$ python -q
>>> import numpy as np
>>> np.set_printoptions(precision=3, suppress=True, linewidth=200, floatmode="fixed")
>>> tidy = lambda a: np.round(a, 3) + 0
>>> J = np.loadtxt("case6.csv", delimiter=",")
>>> print(tidy(J))
[[-0.555 -0.075  0.821 -0.111]
 [-0.185 -0.904 -0.161  0.350]
 [-0.123  0.367  0.075  0.919]
 [ 0.802 -0.204  0.543  0.145]]
>>> x0 = np.array([1, 1, 2, 2])
>>> h = np.maximum(J @ x0, 0)
>>> print(tidy(np.tanh(J @ x0)))
[ 0.658 -0.612  0.977  0.962]
>>> print(tidy(J * (h > 1e-9)[:, None]))
[[-0.555 -0.075  0.821 -0.111]
 [ 0.000  0.000  0.000  0.000]
 [-0.123  0.367  0.075  0.919]
 [ 0.802 -0.204  0.543  0.145]]
>>> print(tidy(np.maximum(J @ x0, 0) - np.maximum(-J @ x0, 0)))
[ 0.789 -0.712  2.231  1.973]
>>> proj = np.triu(np.array([[0, 0, 0, -1], [-2, 1, -3, 2], [-2, 3, 0, 0], [-1, 1, -1, -1]]), 1) + np.eye(4)
>>> A2 = proj @ J @ np.linalg.inv(proj)
>>> print(tidy(np.poly(A2)))
[ 1.000  1.239  0.000 -1.239 -1.000]
>>> print(tidy(np.linalg.det(A2)))
-1.0
>>> print(tidy(np.linalg.det(J.T)))
-1.0
>>> print(tidy(np.einsum("ii->", J)))
-1.239
>>> print(tidy(np.linalg.det(J[::-1])))
-1.0
>>> X = np.abs(np.array([[3, -3, 2, 1], [-2, 4, 1, -5], [4, 3, 0, 2], [4, -5, -5, 2]])) + np.eye(4)
>>> X = X / X.sum(axis=1, keepdims=True)
>>> print(tidy(X))
[[0.400 0.300 0.200 0.100]
 [0.154 0.385 0.077 0.385]
 [0.400 0.300 0.100 0.200]
 [0.235 0.294 0.294 0.176]]
>>> print(tidy(np.linalg.det(2 * X)), tidy(np.linalg.det(X)))
-0.025 -0.002
>>> print(tidy(np.einsum("ij,ji->", X, X)))
1.038
>>> print(tidy(np.linalg.det(X[::-1])))
-0.002
>>> print(tidy(np.linalg.eigvals(X).sum().real))
1.061
>>> print(X @ np.ones(4))
[1.000 1.000 1.000 1.000]
>>> print(tidy(np.sort(np.abs(np.linalg.eigvals(X)))[::-1]))
[1.000 0.141 0.105 0.105]
>>> p = np.eye(4)[3]
>>> for _ in range(5):
...     p = p @ X
...     print(p.round(3))
... 
[0.235 0.294 0.294 0.176]
[0.299 0.324 0.151 0.227]
[0.283 0.326 0.166 0.225]
[0.283 0.326 0.164 0.227]
[0.282 0.326 0.165 0.227]
